$ python -q
>>> import numpy as np
>>> from numpy import linalg as LA
>>> np.set_printoptions(precision=2, suppress=True, linewidth=100, legacy="1.25")
>>> m1 = np.loadtxt("arr.csv", delimiter=",")
>>> print(m1)
[[30.  0. 45.]
 [ 0.  5.  0.]
 [45.  0. 86.]]
>>> other = LA.inv(m1)
>>> print(LA.det(m1) * other)
[[ 430.    0. -225.]
 [   0.  555.    0.]
 [-225.   -0.  150.]]
>>> print(LA.inv(other))
[[30.  0. 45.]
 [ 0.  5.  0.]
 [45.  0. 86.]]
>>> f = np.array([-1, -2])
>>> print(np.convolve(m1[2], f))
[ -45.  -90.  -86. -172.]
>>> print(np.array([np.convolve(row, f, "same") for row in m1]))
[[-30. -60. -45.]
 [  0.  -5. -10.]
 [-45. -90. -86.]]
>>> print(np.cross(m1[2, :3], m1[1, :3]))
[-430.    0.  225.]
>>> w, V = LA.eigh(m1)
>>> print(w.sum(), np.trace(m1))
121.0 121.0
>>> print(w)
[  5.   5. 111.]
>>> print((w > 1e-8).sum(), (w < -1e-8).sum())
3 0
>>> print(np.abs(V[:, -1]).round(6).argmax())
2
>>> print(LA.svd(m1, compute_uv=False))
[111.   5.   5.]
>>> rng = np.random.default_rng(73037)
>>> other = m1 + rng.integers(-2, 3, (3, 1)) @ rng.integers(-2, 3, (1, 3))
>>> print(other)
[[31.  0. 45.]
 [-2.  5.  0.]
 [47.  0. 86.]]
>>> print(np.abs(other - m1).sum(axis=1))
[1. 2. 2.]
>>> print(LA.svd(other - m1, compute_uv=False))
[3. 0. 0.]
>>> print(other - m1)
[[ 1.  0.  0.]
 [-2.  0.  0.]
 [ 2.  0.  0.]]
>>> w, V = LA.eig(m1)
>>> print(w)
[  5. 111.   5.]
>>> print(np.round(m1 @ V[:, 0] - w[0] * V[:, 0], 2) + 0)
[0. 0. 0.]
>>> print(np.sort(LA.eigvals(LA.inv(m1))))
[0.01 0.2  0.2 ]
>>> print(np.sort(LA.eigvals(m1.T)))
[  5.   5. 111.]
